>>> import numpy as np
>>> np.set_printoptions(precision=2, suppress=True, linewidth=140)
>>> X = np.loadtxt("mat.csv", delimiter=",")
>>> print(X)
[[ -5.13  10.59  -5.98  -3.81]
 [  5.83 -11.01  -4.06   2.03]
 [ -6.92  21.02  -9.96  -3.21]
 [  3.77  16.93  -5.32   6.33]
 [ -4.09   3.21  -7.5    0.37]
 [ -0.56   2.48   2.4    4.69]
 [-11.02 -11.03   0.71   0.58]
 [ -0.41 -13.59  -6.31  -6.63]
 [  0.73  -9.62   3.45   1.43]
 [  1.07  -4.05  -2.73   3.59]
 [ -2.61  -1.61   2.28  -0.48]
 [  3.67  -0.56   2.75  -1.4 ]
 [ -9.4   23.42  -4.29  -4.72]
 [  1.3   -1.88  -0.51  -3.71]
 [ 18.66   0.6    6.24  -3.42]
 [ -3.27 -16.72   5.17   2.47]
 [ 11.44 -15.94   4.53   1.6 ]
 [  9.3   -0.76   5.76   1.04]
 [  0.73   0.22  -3.23   1.27]
 [  3.24 -17.79   3.14   1.02]
 [-14.04   2.98  -4.98   2.85]
 [ -4.88  11.2   -1.2    1.57]
 [  0.66  -4.1    1.14  -4.74]
 [-21.3  -11.79  -2.98  -2.54]
 [ -7.77 -19.28  -0.02  -3.73]
 [-16.52 -20.78  -5.98  -0.23]
 [  1.16   6.   -10.71  -2.3 ]
 [ 13.12  -0.82   2.88   4.24]
 [  5.68 -13.75  -0.58   2.44]
 [ -1.75   4.59   2.83   0.56]
 [ 11.66 -18.94   4.61   5.43]]
>>> G = np.cov(X, rowvar=False)
>>> print(np.argwhere(np.triu(np.abs(np.corrcoef(X.T)) > 0.8, 1)))
[]
>>> print(round(float(np.corrcoef(X[:, 2], X[:, 1])[0, 1]), 2))
-0.41
>>> cen = X - X.mean(axis=0)
>>> Uu, sigma, Vt = np.linalg.svd(cen, full_matrices=False)
>>> print(np.abs(Vt[0]).argmax())
1
>>> print(np.round((sigma ** 2).sum() ** 2 / (sigma ** 4).sum(), 2))
2.2
>>> print(np.linalg.matrix_rank(cen))
4
>>> print(np.abs(Uu[:, 0]).argmax())
12
>>> print(np.abs(Vt[-1]))
[0.01 0.03 0.38 0.93]
>>> data = np.loadtxt("a.csv", delimiter=",")
>>> print(data)
[[2. 2. 2. 2. 2. 1.]
 [0. 0. 0. 3. 3. 1.]
 [0. 0. 3. 0. 1. 2.]
 [0. 0. 0. 2. 0. 2.]
 [0. 0. 0. 0. 3. 0.]
 [0. 0. 0. 0. 0. 2.]]
>>> # rank 5
>>> Uu, sigma, Vt = np.linalg.svd(data)
>>> print(sigma.round(2) + 0)
[6.7  3.6  3.03 2.52 1.27 0.  ]
>>> other = Uu[:, :5] @ np.diag(sigma[:5]) @ Vt[:5]
>>> print(round(float(np.abs(data - other).max()), 2))
0.0
>>> feats = np.loadtxt("arr.csv", delimiter=",")
>>> print(feats)
[[  0.4   0.3  -1.1 -11. ]
 [ -1.    1.6   0.5   4. ]
 [  0.3   1.1  -0.2  16. ]]
>>> rng = np.random.default_rng(30)
>>> other = feats + rng.integers(-2, 3, (3, 1)) @ rng.integers(-2, 3, (1, 4))
>>> print(other)
[[  0.4   2.3   2.9 -13. ]
 [ -1.    2.6   2.5   3. ]
 [  0.3   0.1  -2.2  17. ]]
>>> print(np.linalg.matrix_rank(other - feats, tol=1e-8))
1
>>> print(other - feats)
[[ 0.  2.  4. -2.]
 [ 0.  1.  2. -1.]
 [ 0. -1. -2.  1.]]
>>> print(np.round(np.linalg.svd(other - feats, compute_uv=False), 2) + 0)
[6. 0. 0.]
